% ipython --no-banner

In [1]: import numpy as np

In [2]: np.set_printoptions(suppress=True, linewidth=100)

In [3]: E = np.load("m.npy")

In [4]: print(E)
[[ 0.3   1.6  -1.3   2.5 ]
 [-0.3   0.7   1.2  -2.01]
 [ 0.7   0.4   0.9  -1.21]
 [ 0.3   0.8   0.8  -1.52]
 [-1.4  -0.1  -0.3   0.71]
 [-2.    0.6  -1.8   3.15]
 [-2.    0.2   0.   -0.01]
 [ 1.3  -0.1   0.2  -0.45]
 [-1.5  -0.9   0.6  -0.89]
 [-1.3   0.6  -1.9   3.56]
 [ 0.    1.1  -0.9   1.5 ]
 [-1.6   0.2  -0.7   1.65]
 [ 1.3  -0.2   1.6  -3.6 ]
 [-0.7   0.8   0.6  -0.73]]

In [5]: W2 = E[[2, 9]].astype(float)

In [6]: for _ in range(5):
   ...:     idx = np.linalg.norm(E[:, None] - W2, axis=-1).argmin(axis=1)
   ...:     W2 = np.array([E[idx == j].mean(axis=0) for j in range(2)])
   ...: 

In [7]: print(idx)
[1 0 0 0 1 1 0 0 0 1 1 1 0 0]

In [8]: print(np.round(W2[1] - W2[0], 2))
[-0.89  0.45 -1.89  3.48]

In [9]: print(np.bincount(idx))
[8 6]

In [10]: Uu, s, Vh = np.linalg.svd(E, full_matrices=False)

In [11]: print(s.round(2))
[8.97 3.82 2.46 0.45]

In [12]: print(Uu.shape, s.shape, Vh.shape)
(14, 4) (4,) (4, 4)

In [13]: print(round(np.sqrt((s ** 2).sum()), 2), round(float(np.linalg.norm(E)), 2))
10.06 10.06

In [14]: print(np.round(Uu.T @ E @ Vh.T, 2) + 0)
[[8.97 0.   0.   0.  ]
 [0.   3.82 0.   0.  ]
 [0.   0.   2.46 0.  ]
 [0.   0.   0.   0.45]]

In [15]: print(np.abs(Uu[:, 0]).round(6).argmax())
9

In [16]: print(np.round(Uu.T @ Uu, 2) + 0)
[[1. 0. 0. 0.]
 [0. 1. 0. 0.]
 [0. 0. 1. 0.]
 [0. 0. 0. 1.]]

In [17]: print(np.round(np.abs(Vh[0]), 2))
[0.32 0.12 0.44 0.83]

In [18]: print(np.round(np.cumsum(s ** 2) / np.sum(s ** 2), 2))
[0.79 0.94 1.   1.  ]

In [19]: print((s > 1e-8).sum())
4

In [20]: idx = E[:, 0] > np.median(E[:, 0])

In [21]: f = E[idx].mean(axis=0) - E[~idx].mean(axis=0)

In [22]: print(f.round(2))
[ 2.01  0.41  0.86 -1.75]

In [23]: print(((E - E.mean(axis=0)) @ f > 0).astype(int))
[0 1 1 1 0 0 0 1 0 0 0 0 1 1]

In [24]: print(np.argsort(-np.abs(f).round(6), kind="stable"))
[0 3 2 1]

In [25]: B = np.c_[E[:, :3] @ np.array([[0, -5, -1], [0, -2, -3], [3, 5, 5]]), np.array([-8, -5, 1, -5, 4, 8, -1, 5, 0, 8, -4, 1, -6, 8])]

In [26]: print(B.round(2) + 0)
[[ -3.9 -11.2 -11.6  -8. ]
 [  3.6   6.1   4.2  -5. ]
 [  2.7   0.2   2.6   1. ]
 [  2.4   0.9   1.3  -5. ]
 [ -0.9   5.7   0.2   4. ]
 [ -5.4  -0.2  -8.8   8. ]
 [  0.    9.6   1.4  -1. ]
 [  0.6  -5.3   0.    5. ]
 [  1.8  12.3   7.2   0. ]
 [ -5.7  -4.2 -10.    8. ]
 [ -2.7  -6.7  -7.8  -4. ]
 [ -2.1   4.1  -2.5   1. ]
 [  4.8   1.9   7.3  -6. ]
 [  1.8   4.9   1.3   8. ]]

In [27]: print(np.linalg.matrix_rank(B))
4

In [28]: print(np.linalg.matrix_rank(np.c_[E, B]))
5

In [29]: print(np.round(np.linalg.norm(np.linalg.qr(E)[0].T @ B, axis=0) ** 2 / ((B ** 2).sum(axis=0) + 1e-12), 2))
[1.   1.   1.   0.37]

In [30]: arr = np.array([[2, -2, 1], [-4, -3, 0], [-2, 2, 0]])

In [31]: print(arr)
[[ 2 -2  1]
 [-4 -3  0]
 [-2  2  0]]

In [32]: B = np.linalg.inv(arr)

In [33]: print(round(float(np.linalg.slogdet(arr)[0]), 2))
-1.0

In [34]: print(np.round(np.linalg.inv(B), 2))
[[ 2. -2.  1.]
 [-4. -3. -0.]
 [-2.  2. -0.]]

In [35]: print(np.round(np.linalg.det(arr) * B, 2))
[[  0.   2.   3.]
 [  0.   2.  -4.]
 [-14.  -0. -14.]]

In [36]: print((np.abs(B) > 1e-9).astype(int))
[[0 1 1]
 [0 1 1]
 [1 0 1]]

In [37]: W0 = np.load("dump.npy")

In [38]: print(W0)
[[5. 1. 1. 1. 1.]
 [1. 5. 1. 1. 1.]
 [1. 1. 5. 1. 1.]
 [1. 1. 1. 5. 1.]
 [1. 1. 1. 1. 5.]]

In [39]: # symmetric

In [40]: rng = np.random.default_rng(225)

In [41]: idx = rng.permutation(5)

In [42]: B = W0[:, idx] * rng.choice([-1, 1], 5)

In [43]: print(B)
[[ 1. -1. -1.  1.  5.]
 [ 1. -5. -1.  1.  1.]
 [ 1. -1. -5.  1.  1.]
 [ 5. -1. -1.  1.  1.]
 [ 1. -1. -1.  5.  1.]]

In [44]: Uu, _, Vh = np.linalg.svd(W0.T @ B)

In [45]: print(np.round(np.linalg.lstsq(W0, B)[0], 2) + 0)
[[ 0.  0.  0.  0.  1.]
 [ 0. -1.  0.  0.  0.]
 [ 0.  0. -1.  0.  0.]
 [ 1.  0.  0.  0.  0.]
 [ 0.  0.  0.  1.  0.]]

In [46]: f = np.array([-1, -1, 1])

In [47]: K = np.array([np.roll(f, i) for i in range(3)])

In [48]: print(K)
[[-1 -1  1]
 [ 1 -1 -1]
 [-1  1 -1]]

In [49]: print(np.round(np.linalg.eigvals(W0), 2))
[4. 9. 4. 4. 4.]

In [50]: print(np.einsum("ii->", W0))
25.0

In [51]: print(round(np.linalg.det(W0.T), 2))
2304.0

In [52]: print(np.round(np.poly(W0), 2))
[    1.   -25.   240. -1120.  2560. -2304.]

In [53]: print(np.kron(np.eye(2, dtype=int), W0))
[[5. 1. 1. 1. 1. 0. 0. 0. 0. 0.]
 [1. 5. 1. 1. 1. 0. 0. 0. 0. 0.]
 [1. 1. 5. 1. 1. 0. 0. 0. 0. 0.]
 [1. 1. 1. 5. 1. 0. 0. 0. 0. 0.]
 [1. 1. 1. 1. 5. 0. 0. 0. 0. 0.]
 [0. 0. 0. 0. 0. 5. 1. 1. 1. 1.]
 [0. 0. 0. 0. 0. 1. 5. 1. 1. 1.]
 [0. 0. 0. 0. 0. 1. 1. 5. 1. 1.]
 [0. 0. 0. 0. 0. 1. 1. 1. 5. 1.]
 [0. 0. 0. 0. 0. 1. 1. 1. 1. 5.]]

In [54]: print(np.einsum("ij,ji->", W0, W0))
145.0
